$ ipython --no-banner

In [1]: import numpy as np

In [2]: from numpy import linalg as LA

In [3]: np.set_printoptions(precision=2, suppress=True, linewidth=200, legacy="1.25")

In [4]: A = np.load("a.npy")

In [5]: print(A)
[[-2  0  0  0]
 [ 3  2  0  0]
 [ 0  0 -2  0]
 [ 0  0  3  2]]

In [6]: # triangular

In [7]: rng = np.random.default_rng(23395)

In [8]: labels = rng.permutation(4)

In [9]: print(labels)
[0 1 2 3]

In [10]: out = A[labels][:, labels]

In [11]: print(np.diag(out))
[-2  2 -2  2]

In [12]: Q = A.astype(float).copy()

In [13]: for j in range(4):
    ...:     Q[:, j] -= Q[:, :j] @ (Q[:, :j].T @ Q[:, j])
    ...:     Q[:, j] /= LA.norm(Q[:, j])
    ...: 

In [14]: print(np.round(Q.T @ Q, 2) + 0)
[[1. 0. 0. 0.]
 [0. 1. 0. 0.]
 [0. 0. 1. 0.]
 [0. 0. 0. 1.]]

In [15]: print(np.round(Q.T @ A, 2) + 0)
[[3.61 1.66 0.   0.  ]
 [0.   1.11 0.   0.  ]
 [0.   0.   3.61 1.66]
 [0.   0.   0.   1.11]]

In [16]: print(Q)
[[-0.55  0.83  0.    0.  ]
 [ 0.83  0.55  0.    0.  ]
 [ 0.    0.   -0.55  0.83]
 [ 0.    0.    0.83  0.55]]

In [17]: Uu, sig, Vt = LA.svd(A, full_matrices=False)

In [18]: print(sig / sig[0])
[1.   1.   0.25 0.25]

In [19]: print(np.round(Uu.T @ Uu, 2) + 0)
[[1. 0. 0. 0.]
 [0. 1. 0. 0.]
 [0. 0. 1. 0.]
 [0. 0. 0. 1.]]

In [20]: print(np.round(Uu.T @ A @ Vt.T, 2) + 0)
[[4. 0. 0. 0.]
 [0. 4. 0. 0.]
 [0. 0. 1. 0.]
 [0. 0. 0. 1.]]

In [21]: print(np.round(Vt @ Vt.T, 2) + 0)
[[1. 0. 0. 0.]
 [0. 1. 0. 0.]
 [0. 0. 1. 0.]
 [0. 0. 0. 1.]]

In [22]: print(sig)
[4. 4. 1. 1.]

In [23]: X = np.load("m.npy")

In [24]: print(X)
[[139 -21 -46 -30 -77  36]
 [-21   9 -15  -9  24 -18]
 [-46 -15 142  21 -40  48]
 [-30  -9  21  74   5  10]
 [-77  24 -40   5  77 -52]
 [ 36 -18  48  10 -52  40]]

In [25]: # symmetric

In [26]: Uu, sig, Vt = LA.svd(X)

In [27]: evecs = Vt[:(sig > 1e-8).sum()]

In [28]: x = X[2] + -1 * X[3] + rng.integers(2) * np.eye(6)[1]

In [29]: print(x)
[-16.  -6. 121. -53. -45.  38.]

In [30]: print(round(LA.norm(x - evecs.T @ evecs @ x), 2))
0.0

In [31]: print(np.allclose(evecs.T @ evecs @ x, x))
True

In [32]: print(np.diag(evecs.T @ evecs))
[0.65 0.06 0.79 0.96 0.35 0.2 ]

In [33]: w, evecs = LA.eigh(X)

In [34]: x = np.array([-7, 1, 9, -2, -7, 4])

In [35]: print((np.sign(evecs[:, -1].round(6)) == np.sign(evecs[0, -1].round(6))).astype(int))
[1 0 1 0 0 1]

In [36]: Uu, sig, Vt = LA.svd(X)

In [37]: print(np.argmax(sig[:-1] / (sig[1:] + 1e-6)) + 1)
3

In [38]: out = Uu[:, :3] @ np.diag(sig[:3]) @ Vt[:3]

In [39]: print(round(float(np.abs(X - out).max()), 2))
0.0

In [40]: print(round(float(LA.norm(X - out) / LA.norm(X)), 2))
0.0

In [41]: w, evecs = LA.eigh(X)

In [42]: print(np.round(w.sum(), 2), np.trace(X))
481.0 481

In [43]: print(LA.eigvalsh(X + 4 * np.eye(6)))
[  4.     4.     4.    70.45 197.97 224.58]

In [44]: print(np.abs(np.diag(LA.qr(X)[1])) > 1e-9)
[ True  True  True False False False]

In [45]: print(LA.lstsq(X[:-1].T, X[-1])[2])
3

In [46]: print(np.allclose(X[:-1].T @ LA.lstsq(X[:-1].T, X[-1])[0], X[-1]))
True

In [47]: labels = rng.integers(0, 3, 5)

In [48]: E = (labels[:, None] == labels) * 3 + np.eye(5)

In [49]: print(E)
[[4. 3. 0. 3. 0.]
 [3. 4. 0. 3. 0.]
 [0. 0. 4. 0. 0.]
 [3. 3. 0. 4. 0.]
 [0. 0. 0. 0. 4.]]

In [50]: # 3 groups of indices that never mix

In [51]: out = np.array([[1, 1, 0], [0, 3, 3]])

In [52]: C = np.kron(out, E)

In [53]: print(C)
[[ 4.  3.  0.  3.  0.  4.  3.  0.  3.  0.  0.  0.  0.  0.  0.]
 [ 3.  4.  0.  3.  0.  3.  4.  0.  3.  0.  0.  0.  0.  0.  0.]
 [ 0.  0.  4.  0.  0.  0.  0.  4.  0.  0.  0.  0.  0.  0.  0.]
 [ 3.  3.  0.  4.  0.  3.  3.  0.  4.  0.  0.  0.  0.  0.  0.]
 [ 0.  0.  0.  0.  4.  0.  0.  0.  0.  4.  0.  0.  0.  0.  0.]
 [ 0.  0.  0.  0.  0. 12.  9.  0.  9.  0. 12.  9.  0.  9.  0.]
 [ 0.  0.  0.  0.  0.  9. 12.  0.  9.  0.  9. 12.  0.  9.  0.]
 [ 0.  0.  0.  0.  0.  0.  0. 12.  0.  0.  0.  0. 12.  0.  0.]
 [ 0.  0.  0.  0.  0.  9.  9.  0. 12.  0.  9.  9.  0. 12.  0.]
 [ 0.  0.  0.  0.  0.  0.  0.  0.  0. 12.  0.  0.  0.  0. 12.]]

In [54]: print(C.shape)
(10, 15)

In [55]: print(round(float(LA.norm(C, 2)), 2), round(LA.norm(out, 2) * LA.norm(E, 2), 2))
43.06 43.06

In [56]: hat = np.triu(np.array([[2, 0, -3, 1, 2],
    ...:     [2, 3, 2, 2, -3],
    ...:     [-3, 0, -1, -2, -2],
    ...:     [3, -1, -2, 1, 3],
    ...:     [-2, -2, -1, -3, 0]]), 1) + np.eye(5)

In [57]: out = hat @ E @ LA.inv(hat)

In [58]: print(LA.matrix_rank(out))
5

In [59]: w, evecs = LA.eig(E)

In [60]: print(w)
[ 1. 10.  1.  4.  4.]

In [61]: print(np.sort(LA.eigvals(E @ E)))
[  1.   1.  16.  16. 100.]

In [62]: print(round(float(np.prod(w)), 2))
160.0

In [63]: out = LA.inv(E)

In [64]: print(np.round(E @ out, 2) + 0)
[[1. 0. 0. 0. 0.]
 [0. 1. 0. 0. 0.]
 [0. 0. 1. 0. 0.]
 [0. 0. 0. 1. 0.]
 [0. 0. 0. 0. 1.]]

In [65]: print(LA.det(E) * out)
[[112. -48.   0. -48.   0.]
 [-48. 112.   0. -48.   0.]
 [  0.   0.  40.   0.   0.]
 [-48. -48.   0. 112.   0.]
 [  0.   0.   0.   0.  40.]]

In [66]: print(round(float(LA.slogdet(E)[0]), 2))
1.0

In [67]: m1 = np.loadtxt("case12.csv", delimiter=",")

In [68]: print(m1)
[[ 0.  2.  5. -4. -1. -2.  0. -2.  5.]
 [-2.  0.  3. -4.  3. -1.  1.  3.  0.]
 [-5. -3.  0. -1. -1.  3. -2.  4. -3.]
 [ 4.  4.  1.  0.  1.  1. -2. -5.  1.]
 [ 1. -3.  1. -1.  0.  1. -2. -3. -1.]
 [ 2.  1. -3. -1. -1.  0.  3. -4.  1.]
 [ 0. -1.  2.  2.  2. -3.  0.  5.  1.]
 [ 2. -3. -4.  5.  3.  4. -5.  0. -2.]
 [-5.  0.  3. -1.  1. -1. -1.  2.  0.]]

In [69]: # looks like rank 8

In [70]: print(LA.matrix_power(m1, 4))
[[ 13117.   4815.  -6325.   3887.  -1022.   2114.   -161. -14177.   2479.]
 [  4815.   6995.   3703.  -4775.  -1904.  -4101.   4234.  -7734.   6290.]
 [ -6325.   3703.  11840.  -9569.   -505.  -7223.   4186.   4206.   5791.]
 [  3887.  -4775.  -9569.   9727.   1901.   6270.  -5237.    -79.  -5919.]
 [ -1022.  -1904.   -505.   1901.   1555.    907.  -1887.   2851.  -1588.]
 [  2114.  -4101.  -7223.   6270.    907.   6003.  -4606.  -1086.  -5145.]
 [  -161.   4234.   4186.  -5237.  -1887.  -4606.   5093.  -1614.   4362.]
 [-14177.  -7734.   4206.    -79.   2851.  -1086.  -1614.  18865.  -5046.]
 [  2479.   6290.   5791.  -5919.  -1588.  -5145.   4362.  -5046.   6519.]]

In [71]: print((m1 - m1.T) / 2)
[[ 0.  2.  5. -4. -1. -2.  0. -2.  5.]
 [-2.  0.  3. -4.  3. -1.  1.  3.  0.]
 [-5. -3.  0. -1. -1.  3. -2.  4. -3.]
 [ 4.  4.  1.  0.  1.  1. -2. -5.  1.]
 [ 1. -3.  1. -1.  0.  1. -2. -3. -1.]
 [ 2.  1. -3. -1. -1.  0.  3. -4.  1.]
 [ 0. -1.  2.  2.  2. -3.  0.  5.  1.]
 [ 2. -3. -4.  5.  3.  4. -5.  0. -2.]
 [-5.  0.  3. -1.  1. -1. -1.  2.  0.]]

In [72]: Uu, sig, Vt = LA.svd(m1)

In [73]: evecs = Vt[:(sig > 1e-8).sum()]

In [74]: x = m1[8] + -3 * m1[6] + rng.integers(2) * np.eye(9)[2]

In [75]: print(x)
[ -5.   3.  -2.  -7.  -5.   8.  -1. -13.  -3.]

In [76]: print(np.allclose(evecs.T @ evecs @ x, x))
False

In [77]: print(LA.matrix_rank(np.vstack([m1, x])))
9

In [78]: print(np.diag(evecs.T @ evecs))
[1.   0.99 0.79 0.86 0.99 0.68 0.71 0.99 0.99]

In [79]: print(np.round(evecs.T @ evecs, 2) + 0)
[[ 1.    0.    0.01  0.01  0.    0.02  0.02  0.    0.  ]
 [ 0.    0.99  0.05  0.04  0.01  0.06  0.06 -0.01  0.01]
 [ 0.01  0.05  0.79 -0.17 -0.05 -0.26 -0.25  0.04 -0.05]
 [ 0.01  0.04 -0.17  0.86 -0.04 -0.21 -0.2   0.03 -0.04]
 [ 0.    0.01 -0.05 -0.04  0.99 -0.06 -0.06  0.01 -0.01]
 [ 0.02  0.06 -0.26 -0.21 -0.06  0.68 -0.3   0.04 -0.06]
 [ 0.02  0.06 -0.25 -0.2  -0.06 -0.3   0.71  0.04 -0.05]
 [ 0.   -0.01  0.04  0.03  0.01  0.04  0.04  0.99  0.01]
 [ 0.    0.01 -0.05 -0.04 -0.01 -0.06 -0.05  0.01  0.99]]

In [80]: W1 = np.array([[0, 5, 7, 5, 7],
    ...:     [3, 5, 3, 3, 3],
    ...:     [2, 6, 0, 2, 7],
    ...:     [6, 3, 3, 9, 2],
    ...:     [2, 3, 6, 2, 0],
    ...:     [5, 9, 0, 4, 2],
    ...:     [8, 5, 6, 9, 0],
    ...:     [8, 9, 4, 7, 7],
    ...:     [4, 8, 0, 2, 0]])

In [81]: beta = np.array([2, -1, 0, -2, 1])

In [82]: H = np.maximum(m1 @ W1 + beta, 0)

In [83]: print(LA.matrix_rank(H))
5

In [84]: print((H > 0).mean(axis=0))
[0.44 0.44 0.56 0.22 0.44]

In [85]: C = np.array([[2, 2], [2, 1], [0, 2], [0, 0], [0, 1]])

In [86]: print((H @ C).round(6).argmax(axis=1))
[0 1 0 1 0 1 1 1 0]

In [87]: out = m1 / np.sqrt((m1 ** 2).mean(axis=1, keepdims=True))

In [88]: print(out[5])
[ 0.93  0.46 -1.39 -0.46 -0.46  0.    1.39 -1.85  0.46]

In [89]: print(LA.norm(out, axis=1))
[3. 3. 3. 3. 3. 3. 3. 3. 3.]

In [90]: print(LA.matrix_rank(out) == LA.matrix_rank(m1))
True

In [91]: print(round(LA.norm(m1[5] - m1[8]), 2))
12.0

In [92]: print(np.round(LA.norm(m1, 2), 2))
13.84

In [93]: print(np.round(LA.norm(m1, 1), 2), round(float(LA.norm(m1, np.inf)), 2))
28.0 28.0

In [94]: print(round(float(LA.norm(m1[5], 1)), 2), round(LA.norm(m1[5], np.inf), 2))
16.0 4.0

In [95]: F = np.load("dump.npy")

In [96]: print(F)
[[ 18.37  -4.59   7.82  -9.45   4.88  -3.09 -15.77  10.78]
 [  8.56   1.31   3.73   8.81   4.92  -2.59   2.26  -4.76]
 [ 17.59  -4.18   6.03  -6.33   5.61  -5.42 -14.87  10.9 ]
 [ 20.66  10.64   0.9  -23.19 -16.26 -12.16  -0.05  13.15]
 [  9.25  -0.95   4.27   9.89   4.11  -3.15   1.57  -4.74]
 [  8.03  -1.55   4.56   8.76   2.6   -4.39   3.3   -5.11]
 [ 17.55  -4.95   5.5   -9.2    3.81  -3.7  -14.23  11.97]
 [ 21.49  10.9    0.85 -20.21 -14.4  -12.28   0.62  12.2 ]
 [ 23.12  11.61   0.31 -21.8  -14.18 -10.74   0.35  12.22]
 [ 17.65  -6.79   6.77  -9.95   4.72  -3.68 -13.43   9.09]
 [ 17.47  -7.41   7.36  -8.91   6.42  -3.81 -15.13  11.1 ]
 [  6.66   0.88   6.05  10.73   1.58  -3.91   1.86  -4.73]
 [  8.94   1.46   3.14  10.23   2.44  -4.78   2.63  -3.11]
 [ 21.86  11.63   0.66 -20.67 -16.07 -13.22  -0.95  11.04]
 [ 18.15  -4.49   8.52  -9.26   4.73  -5.96 -14.67   9.67]
 [ 17.47  -5.9    7.07  -8.51   4.61  -4.1  -15.05   9.12]
 [ 17.59  -4.44   7.14  -7.64   4.6   -4.6  -14.99  11.98]
 [ 17.55  -3.31   6.67  -8.11   4.38  -2.51 -15.18  10.24]
 [ 21.4   10.08   2.51 -21.53 -14.14 -12.44   0.6   10.69]]

In [97]: f, r1 = X[5], X[1]

In [98]: print(f @ r1)
-3696

In [99]: p = (f @ r1) / (f @ f) * f

In [100]: print(round(float(LA.norm(f + r1) ** 2 + LA.norm(f - r1) ** 2), 2))
20112.0

In [101]: print(r1 - p)
[-5.02  1.01  6.3  -4.56  0.92 -0.25]

In [102]: labels = rng.permutation(8)

In [103]: out = F[:, labels] * rng.choice([-1, 1], 8)

In [104]: print(out)
[[  4.88  -4.59 -18.37  -7.82 -10.78   9.45  -3.09  15.77]
 [  4.92   1.31  -8.56  -3.73   4.76  -8.81  -2.59  -2.26]
 [  5.61  -4.18 -17.59  -6.03 -10.9    6.33  -5.42  14.87]
 [-16.26  10.64 -20.66  -0.9  -13.15  23.19 -12.16   0.05]
 [  4.11  -0.95  -9.25  -4.27   4.74  -9.89  -3.15  -1.57]
 [  2.6   -1.55  -8.03  -4.56   5.11  -8.76  -4.39  -3.3 ]
 [  3.81  -4.95 -17.55  -5.5  -11.97   9.2   -3.7   14.23]
 [-14.4   10.9  -21.49  -0.85 -12.2   20.21 -12.28  -0.62]
 [-14.18  11.61 -23.12  -0.31 -12.22  21.8  -10.74  -0.35]
 [  4.72  -6.79 -17.65  -6.77  -9.09   9.95  -3.68  13.43]
 [  6.42  -7.41 -17.47  -7.36 -11.1    8.91  -3.81  15.13]
 [  1.58   0.88  -6.66  -6.05   4.73 -10.73  -3.91  -1.86]
 [  2.44   1.46  -8.94  -3.14   3.11 -10.23  -4.78  -2.63]
 [-16.07  11.63 -21.86  -0.66 -11.04  20.67 -13.22   0.95]
 [  4.73  -4.49 -18.15  -8.52  -9.67   9.26  -5.96  14.67]
 [  4.61  -5.9  -17.47  -7.07  -9.12   8.51  -4.1   15.05]
 [  4.6   -4.44 -17.59  -7.14 -11.98   7.64  -4.6   14.99]
 [  4.38  -3.31 -17.55  -6.67 -10.24   8.11  -2.51  15.18]
 [-14.14  10.08 -21.4   -2.51 -10.69  21.53 -12.44  -0.6 ]]

In [105]: Uu, _, Vt = LA.svd(F.T @ out)

In [106]: print(np.round(LA.lstsq(F, out)[0], 2) + 0)
[[ 0.  0. -1.  0.  0.  0.  0.  0.]
 [ 0.  1.  0.  0.  0.  0.  0.  0.]
 [ 0.  0.  0. -1.  0.  0.  0.  0.]
 [ 0.  0.  0.  0.  0. -1.  0.  0.]
 [ 1.  0.  0.  0.  0.  0.  0.  0.]
 [ 0.  0.  0.  0.  0.  0.  1.  0.]
 [ 0.  0.  0.  0.  0.  0.  0. -1.]
 [ 0.  0.  0.  0. -1.  0.  0.  0.]]

In [107]: print(labels)
[4 1 0 2 7 3 5 6]
